% python3 -q
>>> import numpy as np
>>> np.set_printoptions(precision=1, suppress=True, linewidth=160, floatmode="fixed")
>>> rd = lambda a: np.round(a, 1) + 0
>>> K = np.load("mat.npy")
>>> K
array([[ 0.0,  5.0, -7.0],
       [ 5.0,  0.0,  0.0],
       [-7.0,  0.0,  0.0]])
>>> u = np.array([1, 2, -2])
>>> np.correlate(K[2], K[1], "full")
array([  0.0,   0.0, -35.0,   0.0,   0.0])
>>> np.array([np.convolve(row, u, "same") for row in K])
array([[  5.0,   3.0, -24.0],
       [ 10.0, -10.0,   0.0],
       [-14.0,  14.0,   0.0]])
>>> np.cross(K[2, :3], K[1, :3])
array([ 0.0,  0.0, -0.0])
>>> np.polyval(u, K[2])
array([33.0, -2.0, -2.0])
>>> W = np.array([[1, 0, 0, 0], [3, 0, 1, 2], [1, 2, 2, 0]])
>>> beta = np.array([2, 0, 4, 1])
>>> act = np.maximum(K @ W + beta, 0)
>>> rd((act > 0).mean(axis=0))
array([0.7, 0.0, 0.7, 1.0])
>>> (act > 0).astype(int)
array([[1, 0, 0, 1],
       [1, 0, 1, 1],
       [0, 0, 1, 1]])
>>> basis = np.array([[2, 1], [-3, -2], [-3, -3], [-1, 3]])
>>> act @ basis
array([[  9.0,  43.0],
       [  1.0,  -2.0],
       [-13.0,  -9.0]])
>>> (act @ basis).round(6).argmax(axis=1)
array([1, 0, 1])
>>> ev, vecs = np.linalg.eigh(K)
>>> np.abs(vecs[:, -1]).round(6).argmax()
np.int64(0)
>>> rd(vecs.T @ K @ vecs)
array([[-8.6,  0.0,  0.0],
       [ 0.0,  0.0,  0.0],
       [ 0.0,  0.0,  8.6]])
>>> rd(vecs @ np.diag(ev) @ vecs.T)
array([[ 0.0,  5.0, -7.0],
       [ 5.0,  0.0,  0.0],
       [-7.0,  0.0,  0.0]])
>>> Y = np.array([[-2, -1, 2], [-1, -1, 0]])
>>> basis = np.kron(Y, K)
>>> basis
array([[ -0.0, -10.0,  14.0,  -0.0,  -5.0,   7.0,   0.0,  10.0, -14.0],
       [-10.0,  -0.0,  -0.0,  -5.0,  -0.0,  -0.0,  10.0,   0.0,   0.0],
       [ 14.0,  -0.0,  -0.0,   7.0,  -0.0,  -0.0, -14.0,   0.0,   0.0],
       [ -0.0,  -5.0,   7.0,  -0.0,  -5.0,   7.0,   0.0,   0.0,  -0.0],
       [ -5.0,  -0.0,  -0.0,  -5.0,  -0.0,  -0.0,   0.0,   0.0,   0.0],
       [  7.0,  -0.0,  -0.0,   7.0,  -0.0,  -0.0,  -0.0,   0.0,   0.0]])
>>> rd(np.linalg.norm(basis, 2)), rd(np.linalg.norm(Y, 2) * np.linalg.norm(K, 2))
(np.float64(27.4), np.float64(27.4))
>>> basis.shape
(6, 9)
>>> np.linalg.matrix_rank(basis)
np.int64(4)
